% python3 -q
>>> import numpy as np
>>> np.set_printoptions(suppress=True, linewidth=140)
>>> J = np.load("test16.npy")
>>> J
array([[9, 0, 0],
       [0, 9, 0],
       [0, 0, 9]])
>>> # equal to its transpose
>>> np.allclose(J @ J.T, J.T @ J)
True
>>> J @ (-1.0) ** np.arange(3)
array([ 9., -9.,  9.])
>>> (J @ J)[0]
array([81,  0,  0])
>>> np.fft.fft(J[0])
array([9.+0.j, 9.+0.j, 9.+0.j])
>>> J @ np.ones(3)
array([9., 9., 9.])
>>> P = np.triu(np.array([[1, 4, 2], [2, 3, 3], [0, 4, 2]]), 1) + np.eye(3)
>>> Y = P @ J @ np.linalg.inv(P)
>>> np.trace(Y), np.trace(J)
(np.float64(27.0), np.int64(27))
>>> np.linalg.matrix_rank(Y)
np.int64(3)
>>> print(round(float(np.linalg.det(Y)), 3))
729.0
>>> np.allclose(J @ J.T, J.T @ J)
True
>>> np.round(np.sort(np.abs(np.linalg.eigvals(J))), 3)
array([9., 9., 9.])
>>> (J + J.T) / 2
array([[9., 0., 0.],
       [0., 9., 0.],
       [0., 0., 9.]])
>>> np.linalg.determinant(J)
Traceback (most recent call last):
  File "<python-input-18>", line 1, in <module>
    np.linalg.determinant(J)
    ^^^^^^^^^^^^^^^^^^^^^
AttributeError: module 'numpy.linalg' has no attribute 'determinant'
>>> np.allclose(J, J.T)
True
>>> J @ J
array([[81,  0,  0],
       [ 0, 81,  0],
       [ 0,  0, 81]])
>>> Q = J.astype(float).copy()
>>> for j in range(3):
...     Q[:, j] -= Q[:, :j] @ (Q[:, :j].T @ Q[:, j])
...     Q[:, j] /= np.linalg.norm(Q[:, j])
... 
>>> Q
array([[1., 0., 0.],
       [0., 1., 0.],
       [0., 0., 1.]])
>>> Q.T @ Q
array([[1., 0., 0.],
       [0., 1., 0.],
       [0., 0., 1.]])
>>> low = np.linalg.cholesky(J)
>>> low @ low.T
array([[9., 0., 0.],
       [0., 9., 0.],
       [0., 0., 9.]])
>>> np.diag(low) ** 2
array([9., 9., 9.])
>>> np.prod(np.diag(low)) ** 2, round(np.linalg.det(J), 3)
(np.float64(729.0), np.float64(729.0))
>>> A = np.array([[1, -1, 1], [1, 0, 0], [1, 1, 1]])
>>> np.round(np.linalg.norm(A, axis=1), 3)
array([1.732, 1.   , 1.732])
>>> np.round(np.linalg.norm(A, 1), 3), np.round(np.linalg.norm(A, np.inf), 3)
(np.float64(3.0), np.float64(3.0))
>>> round(float(np.linalg.norm(A, "nuc")), 3)
4.212
>>> print(round(np.linalg.norm(A, 2), 3))
2.136
>>> x0 = np.array([0, 0, 1])
>>> target = A @ x0
>>> target
array([1, 0, 1])
>>> np.round(np.linalg.solve(A, 2 * target), 3)
array([0., 0., 2.])
>>> np.round(np.linalg.solve(A, A[:, 2]), 3)
array([0., 0., 1.])
>>> np.round(np.linalg.solve(A, target), 3)
array([0., 0., 1.])
>>> Y = np.linalg.inv(A)
>>> np.round(np.linalg.slogdet(A)[0], 3)
np.float64(1.0)
>>> np.round(np.linalg.det(A) * Y, 3)
array([[ 0.,  2.,  0.],
       [-1.,  0.,  1.],
       [ 1., -2.,  1.]])
>>> P = np.triu(np.array([[2, 8, 7], [7, 0, 8], [3, 5, 1]]), 1) + np.eye(3)
>>> Y = P @ A @ np.linalg.inv(P)
>>> np.linalg.matrix_rank(Y)
np.int64(3)
>>> np.trace(Y), np.trace(A)
(np.float64(2.0), np.int64(2))
>>> np.round(np.linalg.det(Y), 3)
np.float64(2.0)
>>> np.round(np.poly(Y), 3)
array([ 1., -2.,  1., -2.])
>>> (A + A.T) / 2
array([[1. , 0. , 1. ],
       [0. , 0. , 0.5],
       [1. , 0.5, 1. ]])
>>> np.allclose(A, A.T)
False
>>> print(round(np.linalg.det(A), 3))
2.0
>>> feats = np.loadtxt("a.csv", delimiter=",")
>>> feats
array([[ 1.86, -0.24,  0.72, -0.18,  0.24, -0.78],
       [-3.68,  1.62, -0.36, -0.96, -1.02,  1.44],
       [ 2.05, -0.15,  0.9 , -0.33,  0.21, -0.87]])
>>> # rank 2
>>> rng = np.random.default_rng(704751)
>>> z = rng.permutation(3)
>>> z
array([1, 0, 2])
>>> Y = J[z][:, z]
>>> np.round(np.sort(np.abs(np.linalg.eigvals(Y))), 3)
array([9., 9., 9.])
>>> print(round(float(np.linalg.det(Y)), 3), round(float(np.linalg.det(J[z])), 3))
729.0 -729.0
>>> Y
array([[9, 0, 0],
       [0, 9, 0],
       [0, 0, 9]])
>>> mat = np.load("arr.npy")
>>> mat
array([[ 0,  0,  0],
       [-4, -2,  0],
       [ 2,  1,  0]])
>>> z = rng.permutation(3)
>>> print(z)
[0 2 1]
>>> Y = mat[z][:, z]
>>> np.diag(Y)
array([ 0,  0, -2])
>>> Y
array([[ 0,  0,  0],
       [ 2,  0,  1],
       [-4,  0, -2]])
>>> np.round(np.sort(np.abs(np.linalg.eigvals(Y))), 3)
array([0., 0., 2.])
>>> np.round(np.linalg.det(Y), 3), np.round(np.linalg.det(mat[z]), 3)
(np.float64(0.0), np.float64(0.0))
>>> np.trace(Y)
np.int64(-2)
>>> np.einsum("ij,ji->", mat, mat)
np.int64(4)
>>> np.round(np.linalg.det(2 * mat), 3), round(float(np.linalg.det(mat)), 3)
(np.float64(0.0), 0.0)
>>> round(float(np.linalg.det(mat[::-1])), 3)
0.0
>>> np.round(np.linalg.eigvals(mat).sum().real, 3)
np.float64(-2.0)
>>> np.kron(np.eye(2, dtype=int), mat)
array([[ 0,  0,  0,  0,  0,  0],
       [-4, -2,  0,  0,  0,  0],
       [ 2,  1,  0,  0,  0,  0],
       [ 0,  0,  0,  0,  0,  0],
       [ 0,  0,  0, -4, -2,  0],
       [ 0,  0,  0,  2,  1,  0]])
>>> round(float(np.linalg.det(mat.T)), 3)
0.0
>>> np.einsum("ii->", mat)
np.int64(-2)
>>> [int(np.linalg.matrix_rank(np.linalg.matrix_power(mat, p))) for p in range(1, 4)]
[1, 1, 1]
>>> np.round(np.sort(np.linalg.eigvals(mat)), 3)
array([-2.,  0.,  0.])
>>> mat @ mat
array([[ 0,  0,  0],
       [ 8,  4,  0],
       [-4, -2,  0]])
>>> np.linalg.matrix_power(mat - np.diag(np.diag(mat)), 3)
array([[0, 0, 0],
       [0, 0, 0],
       [0, 0, 0]])
>>> Uu, sig, vt = np.linalg.svd(mat)
>>> print(np.argmax(sig[:-1] / (sig[1:] + 1e-6)) + 1)
1
>>> Y = Uu[:, :1] @ np.diag(sig[:1]) @ vt[:1]
>>> print(np.round(np.linalg.norm(mat - Y, 2), 3), np.round(sig[1], 3))
0.0 0.0
>>> Y.round(3)
array([[ 0.,  0.,  0.],
       [-4., -2.,  0.],
       [ 2.,  1.,  0.]])
>>> print(np.linalg.matrix_rank(mat, rtol=0.05))
1
>>> round(np.linalg.norm(mat - Y) / np.linalg.norm(mat), 3)
np.float64(0.0)
>>> W0 = np.load("block0.npy")
>>> W0
array([[ 0, -8,  0,  0],
       [ 0,  0,  0,  0],
       [-4,  0, -9, -8],
       [ 0,  0,  0,  0],
       [ 0,  9,  0, -7]])
>>> # rows 1 and 3 are equal
>>> W0 - W0[0]
array([[ 0,  0,  0,  0],
       [ 0,  8,  0,  0],
       [-4,  8, -9, -8],
       [ 0,  8,  0,  0],
       [ 0, 17,  0, -7]])
>>> W0[:, 4]
Traceback (most recent call last):
  File "<python-input-94>", line 1, in <module>
    W0[:, 4]
    ~~^^^^^^
IndexError: index 4 is out of bounds for axis 1 with size 4
>>> W0[5]
Traceback (most recent call last):
  File "<python-input-95>", line 1, in <module>
    W0[5]
    ~~^^^
IndexError: index 5 is out of bounds for axis 0 with size 5
>>> np.round(np.linalg.svd(W0, compute_uv=False), 3)
array([14.775, 11.207,  3.331,  0.   ])
>>> Y = np.array([[1, -5], [0, -4], [2, -5], [-4, 8]])
>>> Y.T @ W0.T
array([[  0,   0,  10,   0,  28],
       [ 32,   0,   1,   0, -92]])
>>> W0 @ Y
array([[  0,  32],
       [  0,   0],
       [ 10,   1],
       [  0,   0],
       [ 28, -92]])
>>> np.einsum("ik,kj->ji", W0, Y)
array([[  0,   0,  10,   0,  28],
       [ 32,   0,   1,   0, -92]])
>>> np.einsum("ij->j", W0)
array([ -4,   1,  -9, -15])
>>> print(np.einsum("ij,ij->i", W0, W0))
[ 64   0 161   0 130]
>>> Uu, sig, vt = np.linalg.svd(W0)
>>> np.argmax(sig[:-1] / (sig[1:] + 1e-6)) + 1
np.int64(3)
>>> Y = Uu[:, :3] @ np.diag(sig[:3]) @ vt[:3]
>>> round(float(np.linalg.norm(W0 - Y) / np.linalg.norm(W0)), 3)
0.0
>>> np.linalg.matrix_rank(W0, rtol=0.05)
np.int64(3)
>>> arr = np.loadtxt("mat.csv", delimiter=",")
>>> arr
array([[ 1.,  2., -1.,  1.,  0.],
       [ 0.,  1.,  2., -1.,  1.],
       [ 1.,  0.,  1.,  2., -1.],
       [-1.,  1.,  0.,  1.,  2.],
       [ 2., -1.,  1.,  0.,  1.]])
>>> Uu, sig, vt = np.linalg.svd(arr, full_matrices=False)
>>> print(np.round(Uu.T @ Uu, 3) + 0)
[[1. 0. 0. 0. 0.]
 [0. 1. 0. 0. 0.]
 [0. 0. 1. 0. 0.]
 [0. 0. 0. 1. 0.]
 [0. 0. 0. 0. 1.]]
>>> np.round(Uu.T @ arr @ vt.T, 3) + 0
array([[3.139, 0.   , 0.   , 0.   , 0.   ],
       [0.   , 3.139, 0.   , 0.   , 0.   ],
       [0.   , 0.   , 3.   , 0.   , 0.   ],
       [0.   , 0.   , 0.   , 1.774, 0.   ],
       [0.   , 0.   , 0.   , 0.   , 1.774]])
>>> print(Uu.shape, sig.shape, vt.shape)
(5, 5) (5,) (5, 5)
>>> Y = np.array([[0, 2, 1], [3, 1, 1]])
>>> C = np.kron(Y, arr)
>>> round(float(np.linalg.norm(C, 2)), 3), round(float(np.linalg.norm(Y, 2) * np.linalg.norm(arr, 2)), 3)
(10.984, 10.984)
>>> C
array([[ 0.,  0., -0.,  0.,  0.,  2.,  4., -2.,  2.,  0.,  1.,  2., -1.,  1.,  0.],
       [ 0.,  0.,  0., -0.,  0.,  0.,  2.,  4., -2.,  2.,  0.,  1.,  2., -1.,  1.],
       [ 0.,  0.,  0.,  0., -0.,  2.,  0.,  2.,  4., -2.,  1.,  0.,  1.,  2., -1.],
       [-0.,  0.,  0.,  0.,  0., -2.,  2.,  0.,  2.,  4., -1.,  1.,  0.,  1.,  2.],
       [ 0., -0.,  0.,  0.,  0.,  4., -2.,  2.,  0.,  2.,  2., -1.,  1.,  0.,  1.],
       [ 3.,  6., -3.,  3.,  0.,  1.,  2., -1.,  1.,  0.,  1.,  2., -1.,  1.,  0.],
       [ 0.,  3.,  6., -3.,  3.,  0.,  1.,  2., -1.,  1.,  0.,  1.,  2., -1.,  1.],
       [ 3.,  0.,  3.,  6., -3.,  1.,  0.,  1.,  2., -1.,  1.,  0.,  1.,  2., -1.],
       [-3.,  3.,  0.,  3.,  6., -1.,  1.,  0.,  1.,  2., -1.,  1.,  0.,  1.,  2.],
       [ 6., -3.,  3.,  0.,  3.,  2., -1.,  1.,  0.,  1.,  2., -1.,  1.,  0.,  1.]])
>>> C.shape
(10, 15)
>>> f = np.array([-3, 0])
>>> print(np.polyval(f, C[4]))
[  0.   0.   0.   0.   0. -12.   6.  -6.   0.  -6.  -6.   3.  -3.   0.  -3.]
>>> np.cross(C[4, :3], C[5, :3])
array([0., 0., 0.])
>>> M = np.array([[0, 5, 0, 10], [0, -4, 0, -8], [0, 10, 0, 0], [0, -8, 0, 0]])
>>> # rank 2
>>> P = np.triu(np.array([[0, 2, 0, -3], [0, 2, -2, 1], [0, 1, -3, -1], [3, -3, -1, -1]]), 1) + np.eye(4)
>>> Y = P @ M @ np.linalg.inv(P)
>>> round(float(np.linalg.det(Y)), 3)
0.0
>>> Y
array([[  0.,  21.,  42.,  15.],
       [  0., -32., -64., -40.],
       [  0.,  18.,  36.,  18.],
       [  0.,  -8., -16.,  -8.]])
>>> print(np.linalg.matrix_rank(Y))
2
>>> Uu, sig, vt = np.linalg.svd(M)
>>> evecs = vt[:(sig > 1e-8).sum()]
>>> x0 = M[2] + 2 * M[0] + rng.integers(2) * np.eye(4)[3]
>>> x0
array([ 0., 20.,  0., 21.])
>>> np.round(evecs.T @ evecs, 3) + 0
array([[0., 0., 0., 0.],
       [0., 1., 0., 0.],
       [0., 0., 0., 0.],
       [0., 0., 0., 1.]])
>>> np.linalg.matrix_rank(np.vstack([M, x0]))
np.int64(2)
>>> print(round(float(np.linalg.norm(x0 - evecs.T @ evecs @ x0)), 3))
0.0
>>> print(round(float(np.linalg.det(M.T)), 3))
0.0
>>> round(np.linalg.det(2 * M), 3), round(float(np.linalg.det(M)), 3)
(np.float64(0.0), 0.0)
>>> np.einsum("ij,ji->", M, M)
np.int64(144)
>>> ang = np.radians(72)
>>> R = np.eye(4)
>>> R[0, 0] = R[3, 3] = np.cos(ang)
>>> R[0, 3], R[3, 0] = -np.sin(ang), np.sin(ang)
>>> R.round(3)
array([[ 0.309,  0.   ,  0.   , -0.951],
       [ 0.   ,  1.   ,  0.   ,  0.   ],
       [ 0.   ,  0.   ,  1.   ,  0.   ],
       [ 0.951,  0.   ,  0.   ,  0.309]])
>>> Y = M @ R.T
>>> Y.round(3)
array([[-9.511,  5.   ,  0.   ,  3.09 ],
       [ 7.608, -4.   ,  0.   , -2.472],
       [ 0.   , 10.   ,  0.   ,  0.   ],
       [ 0.   , -8.   ,  0.   ,  0.   ]])
>>> np.allclose(np.linalg.norm(M, axis=1), np.linalg.norm(Y, axis=1))
True
>>> print(np.allclose(M @ M.T, Y @ Y.T))
True
>>> np.round(np.linalg.svd(M, compute_uv=False), 3), np.round(np.linalg.svd(Y, compute_uv=False), 3) + 0
(array([16.402,  9.999,  0.   ,  0.   ]), array([16.402,  9.999,  0.   ,  0.   ]))
>>> round(np.linalg.norm(Y, 2) / np.linalg.norm(Y), 3)
np.float64(0.854)
>>> np.argsort(-np.linalg.norm(Y, axis=0).round(6), kind="stable")[:3]
array([1, 0, 3])
>>> np.linalg.matrix_rank(Y, rtol=0.1)
np.int64(2)
>>> X = np.loadtxt("m.csv", delimiter=",")
>>> X
array([[ 1.7, -2.2,  1.4, -1.6],
       [-2.5,  2. ,  5. , -1.5],
       [ 1.5, -1.6, -0.3, -0.6],
       [ 0. ,  0.6,  0.2, -0.9],
       [ 1.9,  1.3, -0.1,  1.8],
       [-0.6,  0.5,  0. ,  1.2],
       [-0.4,  0.8,  0.7, -0.6],
       [-0.4, -0.6,  1.6, -0.9],
       [ 1.2, -0.7,  0.7,  0.7],
       [-0.1, -0.5,  0.3,  0.5],
       [ 0.8,  0.3, -0.9, -0.2],
       [-0.3,  0.4,  1.1,  0.4],
       [-1.4,  0.2, -0.3, -1.6],
       [-0.2, -0.6,  1.4,  0.2],
       [ 2.4,  1.3,  0. ,  0.4],
       [-1.4, -1. ,  0.2, -0.3],
       [ 0.9, -0.8,  0.6,  1.1],
       [-1.3, -1.4, -0.5,  0.7],
       [-0.4, -1.1, -0.5,  0.1],
       [ 0.7, -0.9,  0.6,  0.1],
       [-0.9, -1.3, -1.5, -0.5],
       [ 0.4,  0.7, -0.6,  0.6],
       [-0.5,  0.8, -0.9, -0.5],
       [-0.7,  1.5, -1.2, -2.4]])
>>> np.round(W0 @ np.linalg.pinv(W0) @ W0, 3) + 0
array([[ 0., -8.,  0.,  0.],
       [ 0.,  0.,  0.,  0.],
       [-4.,  0., -9., -8.],
       [ 0.,  0.,  0.,  0.],
       [ 0.,  9.,  0., -7.]])
>>> np.unique(W0.round(6), axis=0).shape
(4, 4)
>>> print(np.abs(np.diag(np.linalg.qr(W0)[1])) > 1e-9)
[ True  True False  True]
>>> np.allclose(W0[:-1].T @ np.linalg.lstsq(W0[:-1].T, W0[-1])[0], W0[-1])
False
